In [1]: import numpy as np

In [2]: import numpy.linalg as la

In [3]: np.set_printoptions(precision=2, suppress=True, linewidth=100)

In [4]: m1 = np.load("a.npy")

In [5]: m1
Out[5]: 
array([[ 0.69, -2.5 , -0.78, -0.17,  0.43,  1.2 ],
       [ 0.27, -2.9 ,  0.46, -0.45,  0.23,  0.22],
       [-0.77, -1.89, -1.54,  1.27, -0.78, -0.5 ],
       [-2.11,  0.49,  0.67,  0.18,  0.23, -1.94],
       [ 1.09, -2.17, -0.67, -0.43, -1.55,  0.26],
       [ 1.55, -0.44,  0.27, -2.48, -0.43,  0.14],
       [ 1.73,  0.19, -0.43, -0.03,  2.38,  0.35],
       [-1.87, -1.73, -1.47, -0.37, -0.4 ,  0.24],
       [-0.28,  0.45, -1.13, -0.94, -1.28,  2.21],
       [ 0.12, -0.27,  2.58,  1.37,  0.38, -0.48],
       [ 0.25, -1.31,  0.46,  1.58, -1.79,  1.15],
       [-0.88,  2.21,  1.1 , -1.05, -0.27, -0.98],
       [-1.46, -0.01,  1.04, -0.88, -2.06,  0.88],
       [ 1.85,  0.95, -0.32, -1.74, -0.03, -1.24],
       [ 1.7 , -0.79,  1.09, -0.91, -1.81,  0.43],
       [ 1.96, -0.94,  1.03, -1.32, -0.38,  1.15],
       [-1.9 ,  0.69, -1.46,  0.29, -0.02, -1.64],
       [ 0.16, -0.29, -0.82,  0.41,  1.7 ,  2.27],
       [-0.75, -1.53, -2.19, -0.07,  0.81, -0.79],
       [ 0.65, -1.77,  1.75, -1.06,  1.08,  0.29],
       [ 1.02,  2.22,  1.64, -0.45,  0.35, -0.18],
       [-0.25,  0.79,  0.35, -0.34, -2.54,  1.28],
       [ 1.75,  0.77,  0.6 , -0.69,  1.41, -1.58],
       [-0.12,  0.88, -1.61,  0.58,  1.94,  1.23],
       [-1.95,  0.07,  2.04,  0.8 , -0.53,  0.33]])

In [6]: proj = m1 @ la.solve(m1.T @ m1, m1.T)

In [7]: la.matrix_rank(np.eye(25) - proj)
Out[7]: np.int64(19)

In [8]: np.round(la.eigvalsh(proj), 2) + 0
Out[8]: 
array([0., 0., 0., 0., 0., 0., 0., 0., 0., 0., 0., 0., 0., 0., 0., 0., 0., 0., 0., 1., 1., 1., 1.,
       1., 1.])

In [9]: D = la.norm(m1[:, None] - m1[None], axis=-1)

In [10]: np.unravel_index(D.round(6).argmax(), D.shape)
Out[10]: (np.int64(2), np.int64(20))

In [11]: print(np.flatnonzero(D[7] < D.mean() / 2))
[7]

In [12]: D.mean(axis=1).argmax()
Out[12]: np.int64(16)

In [13]: D[:5, :5]
Out[13]: 
array([[0.  , 1.72, 3.08, 5.38, 2.27],
       [1.72, 0.  , 3.26, 4.72, 2.38],
       [3.08, 3.26, 0.  , 4.08, 2.89],
       [5.38, 4.72, 4.08, 0.  , 5.24],
       [2.27, 2.38, 2.89, 5.24, 0.  ]])

In [14]: print((D + 1e9 * np.eye(25)).round(6).argmin(axis=1))
[ 1  0  7 16  0 15 22 18 21 24  4 20 21 22 15 14  3 23  7  1 11 12 13 17  9]

In [15]: f, v = m1[15], m1[14]

In [16]: round(float(f @ f), 2)
Out[16]: 9.0

In [17]: print(round(f @ v, 2))
7.58

In [18]: pr = (f @ v) / (f @ f) * f

In [19]: print(la.matrix_rank(np.outer(f, v)))
1

In [20]: np.round(v - pr, 2) + 0
Out[20]: array([ 0.05,  0.  ,  0.22,  0.2 , -1.49, -0.54])

In [21]: pr
Out[21]: array([ 1.65, -0.79,  0.87, -1.11, -0.32,  0.97])

In [22]: rng = np.random.default_rng(49)

In [23]: ang = np.sort(rng.uniform(-2, 2, 32))

In [24]: X = np.c_[ang, ang ** 2, ang ** 3] @ np.array([[0, -4, -4, 3, 5, 2, -3],
    ...:     [-4, 4, 1, 2, 1, -3, -4],
    ...:     [-1, -4, 4, 1, -5, 2, 4]])

In [25]: X.round(2) + 0
Out[25]: 
array([[ -7.78,  52.39, -17.89,  -5.63,  30.88, -29.98, -38.77],
       [ -7.69,  51.05, -17.13,  -5.5 ,  29.75, -29.23, -37.58],
       [ -7.44,  47.58, -15.15,  -5.15,  26.8 , -27.28, -34.49],
       [ -7.32,  45.89, -14.21,  -4.99,  25.39, -26.33, -33.  ],
       [ -7.03,  42.33, -12.26,  -4.64,  22.45, -24.33, -29.87],
       [ -6.13,  32.85,  -7.34,  -3.76,  14.91, -18.98, -21.68],
       [ -5.9 ,  30.86,  -6.37,  -3.58,  13.39, -17.84, -19.98],
       [ -5.28,  25.81,  -4.03,  -3.14,   9.67, -14.97, -15.76],
       [ -3.09,  12.45,   0.89,  -2.04,   1.23,  -7.26,  -5.32],
       [ -1.04,   4.06,   1.83,  -1.21,  -1.62,  -2.33,  -0.22],
       [ -0.91,   3.62,   1.77,  -1.14,  -1.63,  -2.07,  -0.05],
       [ -0.67,   2.8 ,   1.59,  -1.  ,  -1.57,  -1.59,   0.23],
       [ -0.65,   2.74,   1.58,  -0.99,  -1.56,  -1.55,   0.24],
       [ -0.01,  -0.14,  -0.15,   0.11,   0.19,   0.07,  -0.12],
       [ -0.32,  -0.88,  -0.94,   0.99,   1.34,   0.36,  -1.04],
       [ -0.33,  -0.89,  -0.95,   1.01,   1.36,   0.37,  -1.06],
       [ -0.43,  -0.99,  -1.04,   1.18,   1.53,   0.4 ,  -1.23],
       [ -0.61,  -1.14,  -1.15,   1.45,   1.74,   0.43,  -1.47],
       [ -1.1 ,  -1.48,  -1.25,   2.1 ,   2.11,   0.5 ,  -1.98],
       [ -1.15,  -1.51,  -1.25,   2.15,   2.13,   0.5 ,  -2.02],
       [ -1.8 ,  -1.91,  -1.14,   2.89,   2.29,   0.57,  -2.46],
       [ -2.46,  -2.31,  -0.86,   3.58,   2.25,   0.63,  -2.74],
       [ -3.73,  -3.11,  -0.06,   4.82,   1.79,   0.79,  -3.01],
       [ -6.24,  -4.94,   2.2 ,   7.11,   0.  ,   1.25,  -2.8 ],
       [ -6.94,  -5.5 ,   2.94,   7.73,  -0.65,   1.4 ,  -2.62],
       [ -9.88,  -8.07,   6.43,  10.27,  -3.89,   2.19,  -1.43],
       [-10.19,  -8.36,   6.83,  10.53,  -4.27,   2.29,  -1.27],
       [-10.71,  -8.85,   7.5 ,  10.97,  -4.92,   2.45,  -1.  ],
       [-12.04, -10.16,   9.28,  12.09,  -6.66,   2.88,  -0.21],
       [-13.74, -11.91,  11.68,  13.52,  -9.05,   3.49,   0.92],
       [-17.24, -15.76,  16.92,  16.43, -14.39,   4.87,   3.63],
       [-23.53, -23.39,  27.19,  21.61, -25.14,   7.76,   9.51]])

In [26]: # looks like rank 3

In [27]: idx = X[:, 4] > np.median(X[:, 4])

In [28]: f = X[idx].mean(axis=0) - X[~idx].mean(axis=0)

In [29]: f
Out[29]: array([  3.19,  24.23, -12.48,  -7.64,  16.32, -12.44, -15.35])

In [30]: print(round(float((((X - X.mean(axis=0)) @ f > 0) == idx).mean()), 2))
0.72
